>>> import numpy as np
>>> np.set_printoptions(precision=1, suppress=True, linewidth=120)
>>> def rnd(a):
...     return np.round(a, 1) + 0
... 
>>> W0 = np.loadtxt("block14.csv", delimiter=",")
>>> W0
array([[ 18.,   4.,  -7.,   1., -11.,  13., -13.,  -5.,   7.],
       [  4.,  18.,   2.,  16.,  -4.,   9.,   4., -20.,   5.],
       [ -7.,   2.,  15.,   5.,  -6.,  -6.,  15.,   1., -10.],
       [  1.,  16.,   5.,  24.,  -9.,  11.,   6., -13.,   5.],
       [-11.,  -4.,  -6.,  -9.,  20., -10.,   3.,  -2.,   2.],
       [ 13.,   9.,  -6.,  11., -10.,  15., -10.,  -8.,   9.],
       [-13.,   4.,  15.,   6.,   3., -10.,  22.,  -5.,  -8.],
       [ -5., -20.,   1., -13.,  -2.,  -8.,  -5.,  27.,  -8.],
       [  7.,   5., -10.,   5.,   2.,   9.,  -8.,  -8.,  11.]])
>>> ev, vecs = np.linalg.eigh(W0)
>>> rnd(ev)
array([ 0. ,  0. ,  0. ,  0. ,  3.2, 11.6, 31.5, 53.4, 70.4])
>>> rnd(np.linalg.eigvalsh(W0 @ W0))
array([   0. ,    0. ,    0. ,    0. ,   10. ,  133.6,  992.1, 2851.6, 4954.8])
>>> rnd(np.abs(vecs[:, -1]))
array([0.3, 0.4, 0.1, 0.4, 0.2, 0.4, 0.1, 0.5, 0.3])
>>> rnd(vecs.T @ W0 @ vecs)
array([[ 0. ,  0. ,  0. ,  0. ,  0. ,  0. ,  0. ,  0. ,  0. ],
       [ 0. ,  0. ,  0. ,  0. ,  0. ,  0. ,  0. ,  0. ,  0. ],
       [ 0. ,  0. ,  0. ,  0. ,  0. ,  0. ,  0. ,  0. ,  0. ],
       [ 0. ,  0. ,  0. ,  0. ,  0. ,  0. ,  0. ,  0. ,  0. ],
       [ 0. ,  0. ,  0. ,  0. ,  3.2,  0. ,  0. ,  0. ,  0. ],
       [ 0. ,  0. ,  0. ,  0. ,  0. , 11.6,  0. ,  0. ,  0. ],
       [ 0. ,  0. ,  0. ,  0. ,  0. ,  0. , 31.5,  0. ,  0. ],
       [ 0. ,  0. ,  0. ,  0. ,  0. ,  0. ,  0. , 53.4,  0. ],
       [ 0. ,  0. ,  0. ,  0. ,  0. ,  0. ,  0. ,  0. , 70.4]])
>>> left, sig, VT = np.linalg.svd(W0)
>>> vecs = VT[:(sig > 1e-8).sum()]
>>> rng = np.random.default_rng(764194)
>>> vec = W0[5] + 2 * W0[4] + rng.integers(2) * np.eye(9)[3]
>>> vec
array([ -9.,   1., -18.,  -7.,  30.,  -5.,  -4., -12.,  13.])
>>> rnd(np.diag(vecs.T @ vecs))
array([0.6, 0.5, 0.4, 0.7, 0.6, 0.3, 0.8, 0.7, 0.5])
>>> np.linalg.matrix_rank(np.vstack([W0, vec]))
np.int64(5)
